>>> import numpy as np
>>> np.set_printoptions(suppress=True, linewidth=100)
>>> M = np.load("data.npy")
>>> print(M)
[[-7  0  0]
 [ 0  0  0]
 [ 0  0  0]]
>>> # rows 1 and 2 are equal
>>> Uu, s, VT = np.linalg.svd(M)
>>> evecs = VT[:(s > 1e-8).sum()]
>>> rng = np.random.default_rng(78)
>>> x = M[0] + 5 * M[1] + rng.integers(2) * np.eye(3)[1]
>>> print(x)
[-7.  1.  0.]
>>> print(np.round(np.linalg.norm(x - evecs.T @ evecs @ x), 2))
1.0
>>> try:
...     np.linalg.inv(M)
... except np.linalg.LinAlgError as e:
...     print("failed:", e)
... 
failed: Singular matrix
>>> print(np.abs(np.diag(np.linalg.qr(M)[1])) > 1e-9)
[ True False False]
>>> print(np.round(M @ np.linalg.pinv(M) @ M, 2))
[[-7.  0.  0.]
 [ 0.  0.  0.]
 [ 0.  0.  0.]]
>>> print(round(float(np.trace(np.linalg.pinv(M) @ M)), 2))
1.0
>>> print(np.linalg.lstsq(M[:-1].T, M[-1])[2])
1
>>> feats = np.load("layer11.npy")
>>> print(feats)
[[-12.01   2.98 -12.07]
 [-11.23   6.49   0.1 ]
 [-14.84   8.46  -3.53]]
>>> proj = np.triu(np.array([[-5, -7, -2], [4, -9, -3], [2, 0, 5]]), 1) + np.eye(3)
>>> B = proj @ feats @ np.linalg.inv(proj)
>>> print(np.linalg.matrix_rank(B))
3
>>> print(round(np.linalg.det(B), 2))
146.99
>>> Uu, s, VT = np.linalg.svd(feats)
>>> print(s.round(2))
[26.16  9.3   0.6 ]
>>> B = Uu[:, :2] @ np.diag(s[:2]) @ VT[:2]
>>> print(round(np.linalg.norm(feats - B) / np.linalg.norm(feats), 2))
0.02
>>> print(B.round(2))
[[-11.95   3.07 -12.1 ]
 [-11.01   6.84  -0.03]
 [-15.05   8.13  -3.41]]
>>> print(np.linalg.matrix_rank(feats, rtol=0.05))
2
>>> print(round(float(np.linalg.norm(feats - B, 2)), 2), round(float(s[2]), 2))
0.6 0.6
>>> print(round(float(np.abs(feats - B).max()), 2))
0.35
>>> print(np.round(np.sort(np.linalg.eigvals(M)), 2))
[-7.  0.  0.]
>>> try:
...     np.linalg.inv(M)
... except np.linalg.LinAlgError as e:
...     print(e)
... 
Singular matrix
>>> print(np.prod(np.diag(M)), round(float(np.linalg.det(M)), 2))
0 0.0
>>> print(np.linalg.matrix_power(M - np.diag(np.diag(M)), 3))
[[0 0 0]
 [0 0 0]
 [0 0 0]]
>>> print(np.linalg.matrix_rank(M - M[0, 0] * np.eye(3)))
2
>>> print(M @ M)
[[49  0  0]
 [ 0  0  0]
 [ 0  0  0]]
>>> B = feats / np.sqrt((feats ** 2).mean(axis=1, keepdims=True))
>>> print(np.linalg.matrix_rank(feats - feats.mean(axis=1, keepdims=True)))
2
>>> print(np.round(np.linalg.norm(B, axis=1), 2))
[1.73 1.73 1.73]
>>> print(B[2].round(2))
[-1.47  0.84 -0.35]
>>> print(np.round(feats - feats.mean(axis=1, keepdims=True), 2))
[[ -4.98  10.01  -5.04]
 [ -9.68   8.04   1.65]
 [-11.54  11.76  -0.23]]
>>> data = np.array([[1, 0, 0], [0, 1, 0], [0, 0, 1]])
>>> cov = data.T @ data
>>> print(np.round(np.linalg.svd(data, compute_uv=False) ** 2, 2))
[1. 1. 1.]
>>> print(np.diag(cov))
[1 1 1]
>>> print(np.allclose(cov, cov.T))
True
>>> F = np.load("block16.npy")
>>> print(F)
[[  5   3  -3   9]
 [  5  -1  -4  -8]
 [  2  -3   0  -2]
 [  6   7   3  -7]
 [ 15   1 -11  -7]]
>>> proj = F @ np.linalg.solve(F.T @ F, F.T)
>>> print(proj.round(2) + 0)
[[ 0.83 -0.33  0.    0.    0.17]
 [-0.33  0.33  0.    0.    0.33]
 [ 0.    0.    1.    0.    0.  ]
 [ 0.    0.    0.    1.    0.  ]
 [ 0.17  0.33  0.    0.    0.83]]
>>> print(np.allclose(proj @ proj, proj))
True
>>> print(np.round((np.eye(5) - proj) @ F, 2) + 0)
[[0. 0. 0. 0.]
 [0. 0. 0. 0.]
 [0. 0. 0. 0.]
 [0. 0. 0. 0.]
 [0. 0. 0. 0.]]
>>> u = np.array([3, -3, 1])
>>> print(np.array([np.convolve(row, u, "same") for row in F]))
[[ -6 -13  39 -30]
 [-18  -4 -13  20]
 [-15  11  -9   6]
 [  3  -6 -23  24]
 [-42 -21  13  10]]
>>> print(np.convolve(F[2], u))
[  6 -15  11  -9   6  -2]
>>> print(np.polyval(u, F[2]))
[ 7 37  1 19]
>>> B = np.c_[F[:, :2] @ np.array([[-6, 8], [-2, 9]]), np.array([-1, 3, 2, 0, 1])]
>>> print(B)
[[-36  67  -1]
 [-28  31   3]
 [ -6 -11   2]
 [-50 111   0]
 [-92 129   1]]
>>> print(np.linalg.matrix_rank(np.c_[F, B]))
5
>>> print(np.round(np.linalg.lstsq(F, B[:, 0])[0], 2) + 0)
[-6. -2.  0.  0.]
>>> B = F + rng.integers(-2, 3, (5, 3)) @ rng.integers(-2, 3, (3, 4))
>>> print(B)
[[  9   1 -11  13]
 [ -1  -3   0 -12]
 [  2  -8  -2   1]
 [  4   6   5  -8]
 [ 12  -4 -13  -7]]
>>> print(np.abs(B - F).sum(axis=1))
[18 16 10  6 10]
>>> print(B - F)
[[ 4 -2 -8  4]
 [-6 -2  4 -4]
 [ 0 -5 -2  3]
 [-2 -1  2 -1]
 [-3 -5 -2  0]]
>>> print(np.round(np.linalg.svd(B - F, compute_uv=False), 2) + 0)
[13.17  8.81  2.62  0.  ]
>>> print(np.linalg.matrix_rank(B - F, tol=1e-8))
3
>>> W0 = np.array([[1, 4, 4],
...     [0, 0, 0],
...     [6, 3, 3],
...     [0, 0, 0],
...     [0, 0, 0],
...     [3, 2, 2],
...     [4, 6, 6],
...     [0, 0, 0],
...     [0, 0, 0],
...     [3, 2, 2],
...     [1, 4, 4],
...     [1, 4, 4],
...     [4, 5, 5]])
>>> print(W0)
[[1 4 4]
 [0 0 0]
 [6 3 3]
 [0 0 0]
 [0 0 0]
 [3 2 2]
 [4 6 6]
 [0 0 0]
 [0 0 0]
 [3 2 2]
 [1 4 4]
 [1 4 4]
 [4 5 5]]
>>> u, g = data[0], data[1]
>>> print(u @ g)
0
>>> pr = (u @ g) / (u @ u) * u
>>> print((g - pr) @ u)
0.0
>>> print(np.linalg.matrix_rank(np.outer(u, g)))
1
>>> print(round(np.linalg.norm(u + g) ** 2 + np.linalg.norm(u - g) ** 2, 2))
4.0
>>> labels = W0[:, 0] > np.median(W0[:, 0])
>>> u = W0[labels].mean(axis=0) - W0[~labels].mean(axis=0)
>>> print(np.argsort(-np.abs(u).round(6), kind="stable"))
[0 1 2]
>>> cov = W0.T @ W0
>>> print(np.linalg.matrix_rank(cov))
2
>>> print(np.round(np.linalg.svd(W0, compute_uv=False) ** 2, 2) + 0)
[316.9  24.1   0. ]
>>> print(np.trace(cov), (W0 ** 2).sum())
341 341
>>> print(np.round(np.linalg.eigvalsh(cov)[::-1], 2) + 0)
[316.9  24.1   0. ]
>>> print((W0 @ W0.T).shape)
(13, 13)
>>> print(cov)
[[ 89  86  86]
 [ 86 126 126]
 [ 86 126 126]]
>>> x = np.array([-5, -5, -9])
>>> print(W0 @ np.ones(3))
[ 9.  0. 12.  0.  0.  7. 16.  0.  0.  7.  9.  9. 14.]
>>> print(W0 @ np.eye(3)[1])
[4. 0. 3. 0. 0. 2. 6. 0. 0. 2. 4. 4. 5.]
>>> print(W0 @ x)
[ -61    0  -72    0    0  -43 -104    0    0  -43  -61  -61  -90]
>>> print(np.einsum("ij,j->i", W0, x))
[ -61    0  -72    0    0  -43 -104    0    0  -43  -61  -61  -90]
>>> arr = np.load("arr.npy")
>>> print(arr)
[[1.   0.7  0.49 0.34 0.24 0.17]
 [0.7  1.   0.7  0.49 0.34 0.24]
 [0.49 0.7  1.   0.7  0.49 0.34]
 [0.34 0.49 0.7  1.   0.7  0.49]
 [0.24 0.34 0.49 0.7  1.   0.7 ]
 [0.17 0.24 0.34 0.49 0.7  1.  ]]
>>> # symmetric, so the eigenvalues are real
>>> evals, evecs = np.linalg.eigh(arr)
>>> print(np.round(np.linalg.svd(arr, compute_uv=False), 2))
[3.41 1.28 0.57 0.32 0.23 0.19]
>>> print(np.round(np.abs(evecs[:, -1]), 2))
[0.34 0.42 0.46 0.46 0.42 0.34]
>>> print(np.round(evecs.T @ arr @ evecs, 2) + 0)
[[0.19 0.   0.   0.   0.   0.  ]
 [0.   0.23 0.   0.   0.   0.  ]
 [0.   0.   0.32 0.   0.   0.  ]
 [0.   0.   0.   0.57 0.   0.  ]
 [0.   0.   0.   0.   1.28 0.  ]
 [0.   0.   0.   0.   0.   3.41]]
>>> def softmax(z):
...     e = np.exp(z - z.max(axis=-1, keepdims=True))
...     return e / e.sum(axis=-1, keepdims=True)
... 
>>> print(np.round(softmax(10 * arr[1]), 2) + 0)
[0.04 0.9  0.04 0.01 0.   0.  ]
>>> S = arr @ arr.T / np.sqrt(6)
>>> print(np.round(softmax(S), 2))
[[0.19 0.19 0.18 0.16 0.14 0.13]
 [0.17 0.2  0.19 0.17 0.15 0.13]
 [0.15 0.18 0.2  0.18 0.16 0.13]
 [0.13 0.16 0.18 0.2  0.18 0.15]
 [0.13 0.15 0.17 0.19 0.2  0.17]
 [0.13 0.14 0.16 0.18 0.19 0.19]]
>>> print(softmax(S).round(6).argmax(axis=1))
[1 1 2 3 4 4]
>>> B = np.linalg.inv(feats)
>>> print(round(float(np.linalg.det(feats) * np.linalg.det(B)), 2))
1.0
>>> print(round(float(np.linalg.cond(feats)), 2))
43.31
>>> print(np.round(feats @ B, 2) + 0)
[[1. 0. 0.]
 [0. 1. 0.]
 [0. 0. 1.]]
>>> print(B.round(2))
[[-0.16 -0.62  0.53]
 [-0.28 -0.93  0.93]
 [ 0.01  0.39 -0.3 ]]
>>> print(np.round(np.linalg.det(feats) * B, 2))
[[ -23.76  -91.59   78.63]
 [ -41.13 -136.72  136.75]
 [   1.31   57.38  -44.48]]
>>> print(np.round(np.linalg.norm(arr[1] - arr[5]), 2))
1.3
>>> print(round(float(np.linalg.norm(arr[1], 1)), 2), round(float(np.linalg.norm(arr[1], np.inf)), 2))
3.47 1.0
>>> print(np.linalg.norm(arr, axis=1).argmax())
2
>>> print(np.round(np.linalg.norm(arr, axis=0), 2))
[1.39 1.55 1.6  1.6  1.55 1.39]
>>> print(round(float(np.linalg.norm(arr, 1)), 2), np.round(np.linalg.norm(arr, np.inf), 2))
3.72 3.72
>>> print(round(arr[1] @ arr[5], 2))
1.32
>>> print(np.round(np.linalg.norm(arr, 2), 2))
3.41
>>> print(round(np.linalg.norm(arr, "nuc"), 2))
6.0
